In [1]: import numpy as np

In [2]: import numpy.linalg as la

In [3]: np.set_printoptions(precision=4, suppress=True, linewidth=140)

In [4]: J = np.load("test5.npy")

In [5]: J
Out[5]: 
array([[2., 0., 0., 0., 0.],
       [0., 2., 2., 0., 1.],
       [0., 1., 0., 1., 1.],
       [0., 1., 0., 1., 2.],
       [0., 1., 0., 2., 0.]])

In [6]: # 2 groups of indices that never mix

In [7]: x0 = np.array([0, -2, 0, 1, -3])

In [8]: rhs = J @ x0

In [9]: rhs
Out[9]: array([ 0., -7., -4., -7.,  0.])

In [10]: la.solve(J, 3 * rhs)
Out[10]: array([ 0., -6., -0.,  3., -9.])

In [11]: la.solve(J.T, J[0])
Out[11]: array([ 1.,  0., -0.,  0.,  0.])

In [12]: la.solve(J, J[:, 1])
Out[12]: array([ 0.,  1., -0.,  0.,  0.])

In [13]: la.solve(J, rhs)
Out[13]: array([ 0., -2., -0.,  1., -3.])

In [14]: q, V = la.qr(J[:, :3])[0], la.qr(J[:, 3:])[0]

In [15]: sig = la.svd(q.T @ V, compute_uv=False)

In [16]: (sig > 0.9).sum()
Out[16]: np.int64(1)

In [17]: round(la.norm(q @ q.T - V @ V.T, 2), 4)
Out[17]: np.float64(1.0)

In [18]: gram = J.T @ J

In [19]: np.allclose(gram, gram.T)
Out[19]: True

In [20]: np.trace(gram), (J ** 2).sum()
Out[20]: (np.float64(27.0), np.float64(27.0))

In [21]: J @ J
Out[21]: 
array([[4., 0., 0., 0., 0.],
       [0., 7., 4., 4., 4.],
       [0., 4., 2., 3., 3.],
       [0., 5., 2., 5., 3.],
       [0., 4., 2., 2., 5.]])

In [22]: (J != 0).astype(int)
Out[22]: 
array([[1, 0, 0, 0, 0],
       [0, 1, 1, 0, 1],
       [0, 1, 0, 1, 1],
       [0, 1, 0, 1, 1],
       [0, 1, 0, 1, 0]])

In [23]: data = np.loadtxt("x.csv", delimiter=",")

In [24]: data
Out[24]: 
array([[5., 0., 0., 0., 0., 0., 0., 0., 0.],
       [0., 4., 0., 0., 0., 0., 0., 0., 0.],
       [0., 0., 3., 0., 0., 0., 0., 0., 0.],
       [0., 0., 0., 0., 0., 0., 0., 0., 0.],
       [0., 0., 0., 0., 4., 0., 0., 0., 0.],
       [0., 0., 0., 0., 0., 4., 0., 0., 0.],
       [0., 0., 0., 0., 0., 0., 3., 0., 0.],
       [0., 0., 0., 0., 0., 0., 0., 4., 0.],
       [0., 0., 0., 0., 0., 0., 0., 0., 3.]])

In [25]: # triangular: eigenvalues sit on the diagonal

In [26]: U, sig, VT = la.svd(data)

In [27]: V = VT[:(sig > 1e-8).sum()]

In [28]: rng = np.random.default_rng(943)

In [29]: x0 = data[8] + 3 * data[7] + rng.integers(2) * np.eye(9)[3]

In [30]: x0
Out[30]: array([ 0.,  0.,  0.,  1.,  0.,  0.,  0., 12.,  3.])

In [31]: np.diag(V.T @ V)
Out[31]: array([1., 1., 1., 0., 1., 1., 1., 1., 1.])

In [32]: round(float(la.norm(x0 - V.T @ V @ x0)), 4)
Out[32]: 1.0

In [33]: np.allclose(V.T @ V @ x0, x0)
Out[33]: False

In [34]: V.T @ V
Out[34]: 
array([[1., 0., 0., 0., 0., 0., 0., 0., 0.],
       [0., 1., 0., 0., 0., 0., 0., 0., 0.],
       [0., 0., 1., 0., 0., 0., 0., 0., 0.],
       [0., 0., 0., 0., 0., 0., 0., 0., 0.],
       [0., 0., 0., 0., 1., 0., 0., 0., 0.],
       [0., 0., 0., 0., 0., 1., 0., 0., 0.],
       [0., 0., 0., 0., 0., 0., 1., 0., 0.],
       [0., 0., 0., 0., 0., 0., 0., 1., 0.],
       [0., 0., 0., 0., 0., 0., 0., 0., 1.]])

In [35]: np.round(la.det(data), 4)
Out[35]: np.float64(0.0)

In [36]: data @ data
Out[36]: 
array([[25.,  0.,  0.,  0.,  0.,  0.,  0.,  0.,  0.],
       [ 0., 16.,  0.,  0.,  0.,  0.,  0.,  0.,  0.],
       [ 0.,  0.,  9.,  0.,  0.,  0.,  0.,  0.,  0.],
       [ 0.,  0.,  0.,  0.,  0.,  0.,  0.,  0.,  0.],
       [ 0.,  0.,  0.,  0., 16.,  0.,  0.,  0.,  0.],
       [ 0.,  0.,  0.,  0.,  0., 16.,  0.,  0.,  0.],
       [ 0.,  0.,  0.,  0.,  0.,  0.,  9.,  0.,  0.],
       [ 0.,  0.,  0.,  0.,  0.,  0.,  0., 16.,  0.],
       [ 0.,  0.,  0.,  0.,  0.,  0.,  0.,  0.,  9.]])

In [37]: la.matrix_rank(data - data[0, 0] * np.eye(9))
Out[37]: np.int64(8)

In [38]: np.sort(la.eigvals(data))
Out[38]: array([0., 3., 3., 3., 4., 4., 4., 4., 5.])

In [39]: np.prod(np.diag(data)), round(la.det(data), 4)
Out[39]: (np.float64(0.0), np.float64(0.0))

In [40]: U, sig, VT = la.svd(data)

In [41]: np.argmax(sig[:-1] / (sig[1:] + 1e-6)) + 1
Out[41]: np.int64(8)

In [42]: M2 = U[:, :8] @ np.diag(sig[:8]) @ VT[:8]

In [43]: round(la.norm(data - M2) / la.norm(data), 4)
Out[43]: np.float64(0.0)

In [44]: la.matrix_rank(M2)
Out[44]: np.int64(8)

In [45]: np.abs(data - M2).max()
Out[45]: np.float64(0.0)

In [46]: M2 = np.array([[1, 0, 1, 2, 1, 0, 0, 0],
    ...:     [2, 2, 2, 0, 0, 2, 0, 2],
    ...:     [0, 1, 2, 1, 1, 0, 1, 0],
    ...:     [2, 1, 2, 2, 1, 1, 2, 0],
    ...:     [1, 0, 2, 2, 2, 2, 0, 0],
    ...:     [1, 2, 0, 2, 2, 0, 1, 2],
    ...:     [0, 2, 1, 0, 1, 0, 1, 1],
    ...:     [2, 1, 0, 1, 2, 1, 2, 0]])

In [47]: F = np.tril(M2)

In [48]: F
Out[48]: 
array([[1, 0, 0, 0, 0, 0, 0, 0],
       [2, 2, 0, 0, 0, 0, 0, 0],
       [0, 1, 2, 0, 0, 0, 0, 0],
       [2, 1, 2, 2, 0, 0, 0, 0],
       [1, 0, 2, 2, 2, 0, 0, 0],
       [1, 2, 0, 2, 2, 0, 0, 0],
       [0, 2, 1, 0, 1, 0, 1, 0],
       [2, 1, 0, 1, 2, 1, 2, 0]])

In [49]: # null space of dimension 1

In [50]: [round(float(x), 4) for x in la.svd(F, compute_uv=False)[:3]]
Out[50]: [6.8483, 3.2063, 2.7752]

In [51]: np.argsort(-la.norm(F, axis=0).round(6), kind="stable")[:3]
Out[51]: array([0, 1, 2])

In [52]: round(float(la.norm(F, 2) / la.norm(F)), 4)
Out[52]: 0.7908

In [53]: f, r1 = F[0], F[5]

In [54]: f @ r1
Out[54]: np.int64(1)

In [55]: f @ f
Out[55]: np.int64(1)

In [56]: pr = (f @ r1) / (f @ f) * f

In [57]: np.outer(f, r1)
Out[57]: 
array([[1, 2, 0, 2, 2, 0, 0, 0],
       [0, 0, 0, 0, 0, 0, 0, 0],
       [0, 0, 0, 0, 0, 0, 0, 0],
       [0, 0, 0, 0, 0, 0, 0, 0],
       [0, 0, 0, 0, 0, 0, 0, 0],
       [0, 0, 0, 0, 0, 0, 0, 0],
       [0, 0, 0, 0, 0, 0, 0, 0],
       [0, 0, 0, 0, 0, 0, 0, 0]])

In [58]: (r1 - pr) @ f
Out[58]: np.float64(0.0)

In [59]: np.abs(np.diag(la.qr(F)[1])) > 1e-9
Out[59]: array([ True,  True,  True,  True,  True,  True,  True, False])

In [60]: np.allclose(F[:-1].T @ la.lstsq(F[:-1].T, F[-1])[0], F[-1])
Out[60]: False

In [61]: np.unique(F.round(6), axis=0).shape
Out[61]: (8, 8)

In [62]: M = np.loadtxt("case0.csv", delimiter=",")

In [63]: M
Out[63]: 
array([[ -0.1,  -0.7,   0.6,  -0.3,   1.5,  -1.7,   0.8,  -0.6,  -0.4,   0.1],
       [  0. ,   1. ,   1.3,   0.1,  -1.2,  -1.4,  -2. ,  -0.7,   0.4,   0.3],
       [ -0.1,   1.4,  -0.3,  -1. ,  -1. ,  -1.1,  -0.3,   1.7,  -0.8,  -0.7],
       [ -1. ,  -1.6,   0.1,   1.4,   0. ,   0.5,   1.5,  -0.9,  -1.1,   0.6],
       [  0.8,   0. ,  -0.9,   1. ,   0.5,  -1.8,  -0.8,  -0.1,  -1.2,   1.7],
       [  1.9,   0.9,  -0.3,   1. ,  -0.5,  -0.8,  -0.6,  -0.9,   1.4,   0.4],
       [  0. ,  -1.1,   0.8,  -0.5,   1.3,  -0.3,  -1.7,  -0.6,   0.2,   0.8],
       [ -1.2,   1.6,   0.7,   0.9,  -0.4,  -1. ,   1.1,  -0.9,   0.3,   2.4],
       [ -0.2,  -0.5,   0.2,  -0.9,   1.1,  -0.8,  -0.3,  -0.9,  -0.4,  -0.3],
       [ -1.9,   1.2,  -0.4,   1.4,   1.5,  -0.1,  -1. ,  -0.2,  -1.3,  -1.8],
       [ -0.9,   2.2,  -1.2,   0.4,  -1.4,  -0.1,   1.7,   0.6,   0.5,   1.2],
       [ -0.8,  -1.7,   0.8,  -1.5,  -0.8,  -0.4,   0.2,  -2. ,   0. ,   0. ],
       [  0.6,  -0.4,  -0.4,  -0.3,   0.6,  -0.1,   1.6,   1.5,   1.3,   0.7],
       [  0.4,  -0.2,   0. ,  -0.5,   0.7,  -0.8,  -1.6,  -1.9,  -0.5,   1.1],
       [  0.5,  -0.9,   1. ,   0.1,   0.4,   0.8,  -0.5,  -2.5,  -1.2,   0. ],
       [  0.4,  -0.7,  -0.1,  -1.5,  -1.9,  -0.6,  -2.1,   0.7,   1.3,  -0.3],
       [  0.8,   0.3,  -0.2,  -0.9,  -1.1,   0.7,   0.3,  -0.8,  -0.7,  -0.7],
       [  0.6,   0.2,  -0.1,   0.4,  -0.1,  -0.6,  -2. ,   0.1,   0.5,  -0.2],
       [ -1.3,   1.4,  -0.6,  -0.8,  -1. ,   0.5,   0.3,   0.1,  -1.7,   0.1],
       [ -0.8,  -1.8,   1.3,  -0.7,   1.1,   2.4,   0.3,   0. ,   0. ,  -1.5],
       [ -2.6,   0.6,   0.1,  -1.2,  -0.8,   0.7,  -0.6,   1. ,   2. ,   0.4],
       [  1.4,  -2.4,  -1.3,   0.1,  -1.1,   0.4,   1.6,  -0.4,   0. ,   0. ],
       [  0.1,   2.9,  -0.1,   0.7,   1. ,   0.1,  -1.3,   0.1,  -0.2,  -0.6],
       [ -0.2,  -1.4,   0. ,  -1.9,   0.8,  -1.3,   0.2,  -0.3,   0.4,  -2.1],
       [-10. ,   0. , -10. ,  -8. ,   2. ,  -4. , -14. ,   8. , -24. , -20. ],
       [  1.6,   0.2,   1.9,  -0.3,  -0.6,   0. ,   0.9,  -0.3,   1.4,  -0.5],
       [ -1.8,  -0.6,  -0.4,   0. ,  -1.6,   0.9,  -0.3,   1.1,  -0.6,  -0.3],
       [ -1.4,   0.6,  -0.6,  -0.7,  -1. ,   1.9,  -0.5,  -1.7,   0.2,  -1.1],
       [ -0.1,   1.6,  -1.3,   0.4,   0.9,   0.4,  -1.2,  -0.1,  -0.1,  -0.9],
       [ -0.5,   0.6,  -1.6,  -0.3,   0.4,  -1.6,   0.8,  -1.9,   0.1,  -0.1]])

In [64]: # row 24 is much longer than the rest

In [65]: M2 = np.c_[M[:, :5] @ np.array([[5, 2, 2, -3, 0],
    ...:     [0, -2, 0, 5, 4],
    ...:     [2, 0, -5, -3, 2],
    ...:     [0, 5, -5, -2, -3],
    ...:     [0, -5, 2, 0, 2]]), np.array([-1, 1, -2, -2, -1, 2, 2, -1, -2, -1, 0, 1, 0, -2, -2, 1, -2, -1, 2, 1, 0, 2, 2, 1, 1, 2, 1, -1, -1, 0])]

In [66]: M2
Out[66]: 
array([[  0.7,  -7.8,   1.3,  -4.4,   2.3,  -1. ],
       [  2.6,   4.5,  -9.4,   0.9,   3.9,   1. ],
       [ -1.1,  -3. ,   4.3,  10.2,   6. ,  -2. ],
       [ -4.8,   8.2,  -9.5,  -8.1, -10.4,  -2. ],
       [  2.2,   4.1,   2.1,  -1.7,  -3.8,  -1. ],
       [  8.9,   9.5,  -0.7,  -2.3,  -1. ,   2. ],
       [  1.6,  -6.8,   1.1,  -6.9,   1.3,   2. ],
       [ -4.6,   0.9, -11.2,   7.7,   4.3,  -1. ],
       [ -0.6,  -9.4,   5.3,  -0.7,   3.3,  -2. ],
       [-10.3,  -6.7,  -5.8,  10.1,   2.8,  -1. ],
       [ -6.9,   2.8,  -0.6,  16.5,   2.4,   0. ],
       [ -2.4,  -1.7,   0.3,  -5.5,  -2.3,   1. ],
       [  2.2,  -2.5,   5.9,  -2. ,  -0.3,   0. ],
       [  2. ,  -4.8,   4.7,  -1.2,   2.1,  -2. ],
       [  4.5,   1.3,  -3.7,  -9.2,  -1.1,  -2. ],
       [  1.8,   4.2,   5. ,  -1.4,  -2.3,   1. ],
       [  3.6,   2. ,   4.9,   1.5,   1.3,  -2. ],
       [  2.8,   3.3,  -0.5,  -1.3,  -0.8,  -1. ],
       [ -7.7,  -4.4,   2.4,  14.3,   4.8,   2. ],
       [ -1.4,  -7. ,  -2.4,  -9.1,  -0.3,   1. ],
       [-12.8,  -8.4,  -1.3,  12.9,   4.6,   0. ],
       [  4.4,  13.6,   6.6, -12.5, -14.7,   2. ],
       [  0.3,  -7.1,  -0.8,  13.1,  11.3,   2. ],
       [ -1. , -11.1,  10.7,  -2.6,   1.7,   1. ],
       [-70. , -70. ,  74. ,  76. ,   8. ,   1. ],
       [ 11.8,   4.3,  -6. ,  -8.9,   4.3,   2. ],
       [ -9.8,   5.6,  -4.8,   3.6,  -6.4,   1. ],
       [ -8.2,  -2.5,   1.7,  10.4,   1.3,  -1. ],
       [ -3.1,  -5.9,   6.1,  11.4,   4.4,  -1. ],
       [ -5.7,  -5.7,   9.3,   9.9,   0.9,   0. ]])

In [67]: np.round(la.lstsq(M, M2[:, 0])[0], 4) + 0
Out[67]: array([5., 0., 2., 0., 0., 0., 0., 0., 0., 0.])

In [68]: la.norm(la.qr(M)[0].T @ M2, axis=0) ** 2 / ((M2 ** 2).sum(axis=0) + 1e-12)
Out[68]: array([1.    , 1.    , 1.    , 1.    , 1.    , 0.1921])

In [69]: M2 = M + rng.integers(-2, 3, (30, 1)) @ rng.integers(-2, 3, (1, 10))

In [70]: M2
Out[70]: 
array([[  3.9,  -2.7,   4.6,  -4.3,  -0.5,  -5.7,   0.8,  -0.6,  -2.4,   2.1],
       [ -4. ,   3. ,  -2.7,   4.1,   0.8,   2.6,  -2. ,  -0.7,   2.4,  -1.7],
       [ -2.1,   2.4,  -2.3,   1. ,   0. ,   0.9,  -0.3,   1.7,   0.2,  -1.7],
       [ -5. ,   0.4,  -3.9,   5.4,   2. ,   4.5,   1.5,  -0.9,   0.9,  -1.4],
       [  2.8,  -1. ,   1.1,  -1. ,  -0.5,  -3.8,  -0.8,  -0.1,  -2.2,   2.7],
       [  1.9,   0.9,  -0.3,   1. ,  -0.5,  -0.8,  -0.6,  -0.9,   1.4,   0.4],
       [ -4. ,   0.9,  -3.2,   3.5,   3.3,   3.7,  -1.7,  -0.6,   2.2,  -1.2],
       [  0.8,   0.6,   2.7,  -1.1,  -1.4,  -3. ,   1.1,  -0.9,  -0.7,   3.4],
       [  1.8,  -1.5,   2.2,  -2.9,   0.1,  -2.8,  -0.3,  -0.9,  -1.4,   0.7],
       [ -3.9,   2.2,  -2.4,   3.4,   2.5,   1.9,  -1. ,  -0.2,  -0.3,  -2.8],
       [ -2.9,   3.2,  -3.2,   2.4,  -0.4,   1.9,   1.7,   0.6,   1.5,   0.2],
       [ -2.8,  -0.7,  -1.2,   0.5,   0.2,   1.6,   0.2,  -2. ,   1. ,  -1. ],
       [  4.6,  -2.4,   3.6,  -4.3,  -1.4,  -4.1,   1.6,   1.5,  -0.7,   2.7],
       [ -1.6,   0.8,  -2. ,   1.5,   1.7,   1.2,  -1.6,  -1.9,   0.5,   0.1],
       [ -3.5,   1.1,  -3. ,   4.1,   2.4,   4.8,  -0.5,  -2.5,   0.8,  -2. ],
       [ -1.6,   0.3,  -2.1,   0.5,  -0.9,   1.4,  -2.1,   0.7,   2.3,  -1.3],
       [ -3.2,   2.3,  -4.2,   3.1,   0.9,   4.7,   0.3,  -0.8,   1.3,  -2.7],
       [ -3.4,   2.2,  -4.1,   4.4,   1.9,   3.4,  -2. ,   0.1,   2.5,  -2.2],
       [  2.7,  -0.6,   3.4,  -4.8,  -3. ,  -3.5,   0.3,   0.1,  -3.7,   2.1],
       [ -2.8,  -0.8,  -0.7,   1.3,   2.1,   4.4,   0.3,   0. ,   1. ,  -2.5],
       [ -0.6,  -0.4,   2.1,  -3.2,  -1.8,  -1.3,  -0.6,   1. ,   1. ,   1.4],
       [  3.4,  -3.4,   0.7,  -1.9,  -2.1,  -1.6,   1.6,  -0.4,  -1. ,   1. ],
       [  0.1,   2.9,  -0.1,   0.7,   1. ,   0.1,  -1.3,   0.1,  -0.2,  -0.6],
       [  3.8,  -3.4,   4. ,  -5.9,  -1.2,  -5.3,   0.2,  -0.3,  -1.6,  -0.1],
       [-12. ,   1. , -12. ,  -6. ,   3. ,  -2. , -14. ,   8. , -23. , -21. ],
       [  3.6,  -0.8,   3.9,  -2.3,  -1.6,  -2. ,   0.9,  -0.3,   0.4,   0.5],
       [ -3.8,   0.4,  -2.4,   2. ,  -0.6,   2.9,  -0.3,   1.1,   0.4,  -1.3],
       [  2.6,  -1.4,   3.4,  -4.7,  -3. ,  -2.1,  -0.5,  -1.7,  -1.8,   0.9],
       [  3.9,  -0.4,   2.7,  -3.6,  -1.1,  -3.6,  -1.2,  -0.1,  -2.1,   1.1],
       [ -4.5,   2.6,  -5.6,   3.7,   2.4,   2.4,   0.8,  -1.9,   2.1,  -2.1]])

In [71]: np.round(la.svd(M2 - M, compute_uv=False), 4) + 0
Out[71]: array([36.606,  0.   ,  0.   ,  0.   ,  0.   ,  0.   ,  0.   ,  0.   ,  0.   ,  0.   ])

In [72]: np.abs(M2 - M).sum(axis=1)
Out[72]: 
array([24., 24., 12., 24., 12.,  0., 24., 12., 12., 12., 12., 12., 24., 12., 24., 12., 24., 24., 24., 12., 12., 12.,  0., 24., 12., 12.,
       12., 24., 24., 24.])
